>>> import numpy as np
>>> np.set_printoptions(precision=2, suppress=True, linewidth=160)
>>> M = np.load("w.npy")
>>> print(M)
[[-1  0  0]
 [ 0  1  0]
 [ 0  0  2]]
>>> print(np.linalg.matrix_rank(M - M[0, 0] * np.eye(3)))
2
>>> print(M @ M)
[[1 0 0]
 [0 1 0]
 [0 0 4]]
>>> print([int(np.linalg.matrix_rank(np.linalg.matrix_power(M, p))) for p in range(1, 4)])
[3, 3, 3]
>>> print(np.prod(np.diag(M)), round(float(np.linalg.det(M)), 2))
-2 -2.0
>>> A = np.loadtxt("layer8.csv", delimiter=",")
>>> print(A)
[[ -0.9   1.3   0.5]
 [  0.4   0.9  -0.7]
 [ -0.4  -0.4   1.6]
 [ -1.   -3.   -1.1]
 [ -1.8  -0.2  -1.3]
 [  0.5   0.    0.7]
 [  1.2   0.3   0.7]
 [  1.   -0.2  -0.9]
 [ -0.3   0.6   1.9]
 [  0.   -0.7  -1.3]
 [ -1.2   0.    0.5]
 [ -0.9   1.1   0.1]
 [  1.4   0.4  -0.2]
 [ -0.5   0.    0.3]
 [  1.    0.    1.3]
 [ -0.2  -0.7   0.5]
 [  0.    1.    0.9]
 [-50.  -16.  -12. ]
 [ -0.8  -0.2  -0.4]
 [ -0.9   1.3  -0.4]
 [ -0.6   0.2  -0.9]
 [ -0.6  -0.4   0.8]]
>>> vec = np.array([3, -1, 1])
>>> target = A @ vec
>>> print(np.linalg.lstsq(A, target)[0])
[ 3. -1.  1.]
>>> print(np.linalg.solve(A.T @ A, A.T @ target))
[ 3. -1.  1.]
>>> rng = np.random.default_rng(99533)
>>> target = target + 0.05 * rng.normal(size=22)
>>> print(target)
[  -3.53   -0.37    0.84   -1.09   -6.48    2.24    3.98    2.33    0.36   -0.61   -3.18   -3.73    3.56   -1.24    4.34    0.59   -0.12 -146.     -2.63
   -4.43   -2.86   -0.66]
>>> coef, *_ = np.linalg.lstsq(A, target)
>>> print([round(float(np.linalg.norm(np.linalg.solve(A.T @ A + lam * np.eye(3), A.T @ target))), 2) for lam in (0, 1, 10, 100)])
[3.32, 3.25, 2.93, 2.63]
>>> print(np.round(np.linalg.norm(target - A @ coef), 2))
0.15
>>> vec = np.array([3, 3, 0])
>>> h = np.maximum(M @ vec, 0)
>>> print(np.maximum(M @ (3 * vec), 0))
[0 9 0]
>>> print(np.flatnonzero(h > 1e-9))
[1]
>>> print(np.tanh(M @ vec))
[-1.  1.  0.]
>>> print(M.T @ h)
[0 3 0]
>>> print(h)
[0 3 0]
